% python3 -q
>>> import numpy as np
>>> np.set_printoptions(precision=3, suppress=True, linewidth=200)
>>> W0 = np.load("case12.npy")
>>> print(W0)
[[5. 0. 0.]
 [0. 5. 4.]
 [0. 4. 5.]]
>>> q, vecs = np.linalg.qr(W0[:, :1])[0], np.linalg.qr(W0[:, 1:])[0]
>>> sig = np.linalg.svd(q.T @ vecs, compute_uv=False)
>>> print((sig > 0.9).sum())
0
>>> print(sig.round(3) + 0)
[0.]
>>> print(round(float(np.linalg.norm(q @ q.T - vecs @ vecs.T, 2)), 3))
1.0
>>> print(np.flatnonzero(np.linalg.matrix_power((W0 != 0) + (W0.T != 0) + np.eye(3), 3)[2]))
[1 2]
>>> L = np.linalg.cholesky(W0)
>>> print(L)
[[2.236 0.    0.   ]
 [0.    2.236 0.   ]
 [0.    1.789 1.342]]
>>> print(np.diag(L) ** 2)
[5.  5.  1.8]
>>> print(W0 / np.sqrt(np.outer(np.diag(W0), np.diag(W0))))
[[1.  0.  0. ]
 [0.  1.  0.8]
 [0.  0.8 1. ]]
>>> M = np.array([[1, 0], [-1, 1]])
>>> print([int(np.linalg.matrix_rank(np.linalg.matrix_power(M, p))) for p in range(1, 3)])
[2, 2]
>>> print(np.prod(np.diag(M)), round(float(np.linalg.det(M)), 3))
1 1.0
>>> U, sig, VT = np.linalg.svd(M, full_matrices=False)
>>> print(sig)
[1.618 0.618]
>>> print(np.cumsum(sig ** 2) / np.sum(sig ** 2))
[0.873 1.   ]
>>> print(U.shape, sig.shape, VT.shape)
(2, 2) (2,) (2, 2)
>>> t3 = np.stack([M, -1 * M, M[::-1]])
>>> print(np.linalg.det(t3))
[ 1.  1. -1.]
>>> print(np.linalg.matrix_rank(t3))
[2 2 2]
>>> other = np.array([[0, 0, -2], [-1, 0, -2]])
>>> print(np.einsum("ik,kj->ji", M, other))
[[ 0 -1]
 [ 0  0]
 [-2  0]]
>>> print(np.linalg.matrix_rank(np.vstack([M, other.T])))
2
>>> print(other.T @ M.T)
[[ 0 -1]
 [ 0  0]
 [-2  0]]
>>> F = np.load("m.npy")
>>> print(F)
[[ 3.644 -2.02   6.854  3.405]
 [ 7.59   0.345 -4.591 11.178]
 [ 1.874 -5.907  4.177 13.765]]
>>> print(np.abs(F).max())
13.765
>>> print(F.sum(axis=0))
[13.108 -7.582  6.44  28.348]
>>> np.linalg.rank(F)
Traceback (most recent call last):
  File "<python-input-32>", line 1, in <module>
    np.linalg.rank(F)
    ^^^^^^^^^^^^^^
AttributeError: module 'numpy.linalg' has no attribute 'rank'
>>> print(F.shape)
(3, 4)
>>> print(np.count_nonzero(F))
12
>>> print(np.unravel_index(np.abs(F).argmax(), F.shape))
(np.int64(2), np.int64(3))
>>> F[3]
Traceback (most recent call last):
  File "<python-input-36>", line 1, in <module>
    F[3]
    ~^^^
IndexError: index 3 is out of bounds for axis 0 with size 3
>>> print(F.mean(axis=0))
[ 4.369 -2.527  2.147  9.449]
>>> print(F.sum(axis=1))
[11.883 14.522 13.909]
>>> print(np.diff(F, axis=0))
[[  3.946   2.365 -11.445   7.773]
 [ -5.716  -6.252   8.768   2.587]]
>>> G = F.T @ F
>>> print(G)
[[ 74.399 -15.812  -2.042 123.044]
 [-15.812  39.092 -40.103 -84.332]
 [ -2.042 -40.103  85.502  29.516]
 [123.044 -84.332  29.516 326.017]]
>>> print(np.allclose(G, G.T))
True
>>> print(np.round(np.trace(G), 3), round((F ** 2).sum(), 3))
525.01 525.01
>>> t3 = np.stack([F, -3 * F, F[::-1]])
>>> print(np.linalg.norm(t3, axis=(1, 2)))
[22.913 68.739 22.913]
>>> print(t3.shape)
(3, 3, 4)
>>> print(round(float(np.linalg.norm(F) ** 2 / np.linalg.norm(F, 2) ** 2), 3))
1.312
>>> print(round(np.linalg.norm(F[2] - F[1]), 3))
12.463
>>> print(round(float(np.linalg.norm(F, "nuc")), 3))
35.0
>>> print(round(float(np.linalg.norm(F, 2)), 3))
20.0
>>> print(np.linalg.norm(F, axis=1).argmax())
2
>>> print(round(float(np.linalg.norm(F, 1)), 3), np.round(np.linalg.norm(F, np.inf), 3))
28.348 25.723
>>> print(np.linalg.norm(F, axis=0))
[ 8.625  6.252  9.247 18.056]
>>> print(np.linalg.norm(F, axis=1))
[ 8.714 14.274 15.663]
>>> print(round(np.linalg.norm(F[2], 1), 3), round(np.linalg.norm(F[2], np.inf), 3))
25.723 13.765
>>> def softmax(z):
...     e = np.exp(z - z.max(axis=-1, keepdims=True))
...     return e / e.sum(axis=-1, keepdims=True)
... 
>>> print(np.round(softmax(F[0] + 3), 3) + 0)
[0.038 0.    0.933 0.03 ]
>>> scores = F @ F.T / np.sqrt(4)
>>> print(softmax(scores)[0] @ F)
[ 1.874 -5.907  4.177 13.764]
>>> print(softmax(scores).round(6).argmax(axis=1))
[2 1 2]
>>> print(np.round(softmax(scores), 3) + 0)
[[0. 0. 1.]
 [0. 1. 0.]
 [0. 0. 1.]]
>>> other = np.array([[2, 1, -2], [2, 3, 3], [1, 2, -3]])
>>> K = np.triu(other)
>>> print(K)
[[ 2  1 -2]
 [ 0  3  3]
 [ 0  0 -3]]
>>> t = np.radians(60)
>>> Rm = np.eye(3)
>>> Rm[1, 1] = Rm[0, 0] = np.cos(t)
>>> Rm[1, 0], Rm[0, 1] = -np.sin(t), np.sin(t)
>>> print(Rm)
[[ 0.5    0.866  0.   ]
 [-0.866  0.5    0.   ]
 [ 0.     0.     1.   ]]
>>> other = K @ Rm.T
>>> print(np.linalg.svd(K, compute_uv=False), np.linalg.svd(other, compute_uv=False))
[5.059 3.    1.186] [5.059 3.    1.186]
>>> u = np.array([4, 1, 3])
>>> other = K + np.outer(u, np.eye(3)[0])
>>> print(np.linalg.matrix_rank(other - K))
1
>>> A = np.array([[3, 3, 3], [7, 2, 0], [9, 9, 4]])
>>> print(A)
[[3 3 3]
 [7 2 0]
 [9 9 4]]
>>> q, Rm = np.linalg.qr(A)
>>> print(np.round(q @ Rm, 3) + 0)
[[3. 3. 3.]
 [7. 2. 0.]
 [9. 9. 4.]]
>>> print(np.round(q.T @ q, 3) + 0)
[[1. 0. 0.]
 [0. 1. 0.]
 [0. 0. 1.]]
>>> print(Rm)
[[-11.79   -8.821  -3.817]
 [  0.      4.023   2.816]
 [  0.      0.     -1.581]]
>>> other = np.array([[5, 2, 2], [0, 3, -1], [-4, 5, -4]])
>>> print(np.linalg.matrix_rank(A @ other))
3
>>> print(A @ other)
[[ 3 30 -9]
 [35 20 12]
 [29 65 -7]]
>>> print(np.einsum("ik,kj->ji", A, other))
[[ 3 35 29]
 [30 20 65]
 [-9 12 -7]]
>>> print(other.T @ A.T)
[[ 3 35 29]
 [30 20 65]
 [-9 12 -7]]
>>> print(np.linalg.matrix_rank(np.vstack([A, other.T])))
3
>>> print(np.einsum("ij,ij->i", A, A))
[ 27  53 178]
>>> u = np.array([3, 3, 1, 3])
>>> mat = u[np.abs(np.subtract.outer(np.arange(4), np.arange(4)))]
>>> print(mat)
[[3 3 1 3]
 [3 3 3 1]
 [1 3 3 3]
 [3 1 3 3]]
>>> # symmetric, so the eigenvalues are real
>>> other = mat ** -1
Traceback (most recent call last):
  File "<python-input-92>", line 1, in <module>
    other = mat ** -1
            ~~~~^^~~~
ValueError: Integers to negative integer powers are not allowed.
>>> other = np.linalg.inv(mat)
>>> print((np.abs(other) > 1e-9).astype(int))
[[1 1 1 1]
 [1 1 1 1]
 [1 1 1 1]
 [1 1 1 1]]
>>> print(other)
[[ 0.15  0.15 -0.35  0.15]
 [ 0.15  0.15  0.15 -0.35]
 [-0.35  0.15  0.15  0.15]
 [ 0.15 -0.35  0.15  0.15]]
>>> print(np.allclose(other, mat.T))
False
>>> print(np.round(mat @ other, 3) + 0)
[[1. 0. 0. 0.]
 [0. 1. 0. 0.]
 [0. 0. 1. 0.]
 [0. 0. 0. 1.]]
>>> print(round(float(np.linalg.det(mat) * np.linalg.det(other)), 3))
1.0
>>> print(round(float(np.linalg.slogdet(mat)[0]), 3))
-1.0
>>> rng = np.random.default_rng(82)
>>> idx = rng.permutation(4)
>>> print(idx)
[1 3 2 0]
>>> other = mat[idx][:, idx]
>>> print(np.allclose(other, mat))
False
>>> print(np.sort(np.abs(np.linalg.eigvals(other))))
[ 2.  2.  2. 10.]
>>> vals, vecs = np.linalg.eig(mat)
>>> print(np.sort(np.linalg.eigvals(mat @ mat)))
[  4.   4.   4. 100.]
>>> print(np.sort(np.linalg.eigvals(np.linalg.inv(mat))))
[-0.5  0.1  0.5  0.5]
>>> print(round(float(np.prod(vals)), 3))
-80.0
>>> vals, vecs = np.linalg.eigvalsh(mat)
Traceback (most recent call last):
  File "<python-input-110>", line 1, in <module>
    vals, vecs = np.linalg.eigvalsh(mat)
    ^^^^^^^^^^
ValueError: too many values to unpack (expected 2)
>>> vals, vecs = np.linalg.eigh(mat)
>>> print((vals > 1e-8).sum(), (vals < -1e-8).sum())
3 1
>>> print(vecs @ np.diag(vals) @ vecs.T)
[[3. 3. 1. 3.]
 [3. 3. 3. 1.]
 [1. 3. 3. 3.]
 [3. 1. 3. 3.]]
>>> print(round(float(vals.sum()), 3), np.trace(mat))
12.0 12
>>> print(np.abs(vecs[:, -1]))
[0.5 0.5 0.5 0.5]
>>> print(np.round(vecs.T @ mat @ vecs, 3) + 0)
[[-2.  0.  0.  0.]
 [ 0.  2.  0.  0.]
 [ 0.  0.  2.  0.]
 [ 0.  0.  0. 10.]]
>>> print(np.linalg.eigvalsh(mat @ mat))
[  4.   4.   4. 100.]
>>> arr = np.load("dump.npy")
>>> print(arr)
[[-1.437 -2.469 -1.437]
 [-0.592 -0.665 -0.592]
 [ 6.247  6.546  6.247]
 [ 1.723  2.65   1.723]
 [-5.37  -4.058 -5.37 ]
 [ 1.569  3.321  1.569]
 [ 2.402  3.595  2.402]
 [ 1.489  1.899  1.489]
 [-3.533 -2.344 -3.533]
 [ 2.774  3.694  2.774]]
>>> U, sig, VT = np.linalg.svd(arr)
>>> print(np.argmax(sig[:-1] / (sig[1:] + 1e-6)) + 1)
2
>>> other = U[:, :2] @ np.diag(sig[:2]) @ VT[:2]
>>> print(np.linalg.matrix_rank(arr, rtol=0.05))
2
>>> print(np.linalg.matrix_rank(other))
2
>>> print(np.round(np.abs(arr - other).max(), 3))
0.0
>>> t3 = np.stack([arr, 5 * arr, arr[::-1]])
>>> print(np.linalg.norm(t3, axis=(1, 2)))
[18.092 90.46  18.092]
>>> print(np.linalg.matrix_rank(t3.reshape(3, -1)))
2
>>> print(np.linalg.matrix_rank(t3))
[2 2 2]
>>> print((t3 @ arr.T).shape)
(3, 10, 10)
>>> print(t3.shape)
(3, 10, 3)
>>> d = np.linalg.norm(arr[:, None] - arr[None], axis=-1)
>>> print(np.flatnonzero(d[3] < d.mean() / 2))
[3 5 6 7 9]
>>> print(np.linalg.matrix_rank(d ** 2))
4
>>> print(d[:5, :5])
[[ 0.     2.164 14.119  6.795  5.785]
 [ 2.164  0.    12.064  4.659  7.561]
 [14.119 12.064  0.     7.491 19.554]
 [ 6.795  4.659  7.491  0.    12.067]
 [ 5.785  7.561 19.554 12.067  0.   ]]
>>> print(d.shape)
(10, 10)
>>> print(np.linalg.norm(arr - arr.mean(axis=0), axis=1))
[4.615 2.459 9.687 2.217 9.868 2.569 3.562 1.522 6.757 4.029]
>>> print(d.mean(axis=1).argmax())
4
>>> cen = arr - arr.mean(axis=0)
>>> U, sig, VT = np.linalg.svd(cen, full_matrices=False)
>>> print(np.round(sig ** 2 / (sig ** 2).sum(), 3) + 0)
[0.987 0.013 0.   ]
>>> print(sig.round(3) + 0)
[17.408  1.983  0.   ]
>>> print(np.abs(VT[0]).argmax())
1
>>> print(np.round(cen.mean(axis=0), 3) + 0)
[0. 0. 0.]
>>> print(np.linalg.matrix_rank(cen))
2
>>> print(np.abs(U[:, 0]).argmax())
4
>>> m1 = np.array([[1, -2, 4, -8], [1, -1, 1, -1], [1, 0, 0, 0]])
>>> U, sig, VT = np.linalg.svd(m1, full_matrices=False)
>>> print(np.round(U.T @ U, 3) + 0)
[[1. 0. 0.]
 [0. 1. 0.]
 [0. 0. 1.]]
>>> t3 = np.stack([m1, -3 * m1, m1[::-1]])
>>> print(t3.shape)
(3, 3, 4)
>>> print(t3.sum(axis=0))
[[-1  4 -8 16]
 [-1  1 -1  1]
 [-1 -2  4 -8]]
>>> print(np.linalg.matrix_rank(t3.reshape(3, -1)))
2
>>> print((t3 @ m1.T).shape)
(3, 3, 3)
>>> print(np.linalg.matrix_rank(t3))
[3 3 3]
